In [1]: import numpy as np

In [2]: import numpy.linalg as la

In [3]: np.set_printoptions(precision=4, suppress=True, linewidth=100, sign=" ")

In [4]: K = np.load("data.npy")

In [5]: K
Out[5]: 
array([[ 1,  2,  0,  2,  0,  1,  1,  0,  0,  0,  1],
       [ 2,  1,  2,  0,  2,  0,  1,  1,  0,  0,  0],
       [ 0,  2,  1,  2,  0,  2,  0,  1,  1,  0,  0],
       [ 2,  0,  2,  1,  2,  0,  2,  0,  1,  1,  0],
       [ 0,  2,  0,  2,  1,  2,  0,  2,  0,  1,  1],
       [ 1,  0,  2,  0,  2,  1,  2,  0,  2,  0,  1],
       [ 1,  1,  0,  2,  0,  2,  1,  2,  0,  2,  0],
       [ 0,  1,  1,  0,  2,  0,  2,  1,  2,  0,  2],
       [ 0,  0,  1,  1,  0,  2,  0,  2,  1,  2,  0],
       [ 0,  0,  0,  1,  1,  0,  2,  0,  2,  1,  2],
       [ 1,  0,  0,  0,  1,  1,  0,  2,  0,  2,  1]])

In [6]: Y = K / la.norm(K, axis=1, keepdims=True)

In [7]: C2 = Y @ Y.T

In [8]: np.argwhere(np.triu(np.abs(C2) > 0.95, 1))
Out[8]: array([], shape=(0, 2), dtype=int64)

In [9]: la.norm(Y, axis=1)
Out[9]: array([ 1.,  1.,  1.,  1.,  1.,  1.,  1.,  1.,  1.,  1.,  1.])

In [10]: ev, vecs = la.eigh(K)

In [11]: np.round(ev.sum(), 4), np.trace(K)
Out[11]: (np.float64(11.0), np.int64(11))

In [12]: np.abs(vecs[:, -1]).round(6).argmax()
Out[12]: np.int64(4)

In [13]: (ev > 1e-8).sum(), (ev < -1e-8).sum()
Out[13]: (np.int64(7), np.int64(4))

In [14]: np.round(vecs.T @ K @ vecs, 4) + 0
Out[14]: 
array([[-6.1574,  0.    ,  0.    ,  0.    ,  0.    ,  0.    ,  0.    ,  0.    ,  0.    ,  0.    ,
         0.    ],
       [ 0.    , -3.8108,  0.    ,  0.    ,  0.    ,  0.    ,  0.    ,  0.    ,  0.    ,  0.    ,
         0.    ],
       [ 0.    ,  0.    , -0.2776,  0.    ,  0.    ,  0.    ,  0.    ,  0.    ,  0.    ,  0.    ,
         0.    ],
       [ 0.    ,  0.    ,  0.    , -0.0774,  0.    ,  0.    ,  0.    ,  0.    ,  0.    ,  0.    ,
         0.    ],
       [ 0.    ,  0.    ,  0.    ,  0.    ,  0.6955,  0.    ,  0.    ,  0.    ,  0.    ,  0.    ,
         0.    ],
       [ 0.    ,  0.    ,  0.    ,  0.    ,  0.    ,  0.9202,  0.    ,  0.    ,  0.    ,  0.    ,
         0.    ],
       [ 0.    ,  0.    ,  0.    ,  0.    ,  0.    ,  0.    ,  1.0602,  0.    ,  0.    ,  0.    ,
         0.    ],
       [ 0.    ,  0.    ,  0.    ,  0.    ,  0.    ,  0.    ,  0.    ,  2.5688,  0.    ,  0.    ,
         0.    ],
       [ 0.    ,  0.    ,  0.    ,  0.    ,  0.    ,  0.    ,  0.    ,  0.    ,  2.592 ,  0.    ,
         0.    ],
       [ 0.    ,  0.    ,  0.    ,  0.    ,  0.    ,  0.    ,  0.    ,  0.    ,  0.    ,  3.5994,
         0.    ],
       [ 0.    ,  0.    ,  0.    ,  0.    ,  0.    ,  0.    ,  0.    ,  0.    ,  0.    ,  0.    ,
         9.8871]])

In [15]: la.eigvalsh(K @ K)
Out[15]: 
array([  0.006 ,   0.0771,   0.4837,   0.8468,   1.124 ,   6.5986,   6.7184,  12.9556,  14.522 ,
        37.9135,  97.7545])

In [16]: ev
Out[16]: 
array([-6.1574, -3.8108, -0.2776, -0.0774,  0.6955,  0.9202,  1.0602,  2.5688,  2.592 ,  3.5994,
        9.8871])

In [17]: la.eigvalsh(K + 2 * np.eye(11))
Out[17]: 
array([-4.1574, -1.8108,  1.7224,  1.9226,  2.6955,  2.9202,  3.0602,  4.5688,  4.592 ,  5.5994,
       11.8871])
